$ python3 -q
>>> import numpy as np
>>> from numpy import linalg as LA
>>> np.set_printoptions(precision=1, suppress=True, linewidth=140)
>>> def tidy(a):
...     return np.round(a, 1) + 0
... 
>>> cent = np.array([[1, 1, 1, 3, 1],
...     [2, 1, 3, 2, 2],
...     [3, 3, 3, 2, 2],
...     [3, 3, 2, 0, 1],
...     [2, 2, 0, 2, 1]])
>>> rng = np.random.default_rng(588668)
>>> X = (rng.random((35, 5)) < 0.25) @ cent
>>> X
array([[1, 1, 1, 3, 1],
       [3, 3, 2, 0, 1],
       [2, 1, 3, 2, 2],
       [1, 1, 1, 3, 1],
       [5, 5, 2, 2, 2],
       [8, 8, 5, 4, 4],
       [5, 5, 3, 4, 3],
       [6, 6, 3, 5, 3],
       [8, 7, 8, 4, 5],
       [2, 1, 3, 2, 2],
       [3, 2, 4, 5, 3],
       [8, 7, 7, 9, 6],
       [2, 1, 3, 2, 2],
       [0, 0, 0, 0, 0],
       [3, 3, 2, 0, 1],
       [3, 3, 3, 2, 2],
       [0, 0, 0, 0, 0],
       [5, 5, 3, 4, 3],
       [0, 0, 0, 0, 0],
       [2, 1, 3, 2, 2],
       [2, 2, 0, 2, 1],
       [9, 9, 6, 7, 5],
       [5, 4, 5, 2, 3],
       [3, 3, 3, 2, 2],
       [0, 0, 0, 0, 0],
       [1, 1, 1, 3, 1],
       [2, 1, 3, 2, 2],
       [7, 7, 6, 5, 4],
       [6, 6, 5, 2, 3],
       [0, 0, 0, 0, 0],
       [0, 0, 0, 0, 0],
       [0, 0, 0, 0, 0],
       [2, 1, 3, 2, 2],
       [1, 1, 1, 3, 1],
       [3, 3, 2, 0, 1]])
>>> vec = np.array([2, 7, 8, 7, 8])
>>> y = X @ vec
>>> tidy(LA.lstsq(X, y)[0])
array([2., 7., 8., 7., 8.])
>>> y
array([ 46,  51,  65,  46,  91, 172, 121, 137, 197,  65, 111, 232,  65,   0,  51,  81,   0, 121,   0,  65,  40, 218, 116,  81,   0,  46,
        65, 178, 132,   0,   0,   0,  65,  46,  51])
>>> tidy(LA.pinv(X) @ X)
array([[1., 0., 0., 0., 0.],
       [0., 1., 0., 0., 0.],
       [0., 0., 1., 0., 0.],
       [0., 0., 0., 1., 0.],
       [0., 0., 0., 0., 1.]])
>>> tidy(LA.solve(X.T @ X, X.T @ y))
array([2., 7., 8., 7., 8.])
>>> y = y + 0.1 * rng.normal(size=35)
>>> tidy(y)
array([ 45.9,  51.1,  65.1,  46. ,  91.1, 171.9, 121.2, 137. , 197.3,  65.1, 110.8, 231.9,  65.2,   0.1,  51. ,  81. ,  -0.1, 120.9,   0. ,
        65. ,  40. , 218.1, 116. ,  81. ,  -0.1,  46. ,  64.9, 178.1, 132. ,  -0.1,  -0.1,   0. ,  64.9,  46.1,  51. ])
>>> b, *_ = LA.lstsq(X, y)
>>> b.round()
array([2., 7., 8., 7., 8.])
>>> tidy(b)
array([2., 7., 8., 7., 8.])
>>> tidy(X.T @ (y - X @ b))
array([0., 0., 0., 0., 0.])
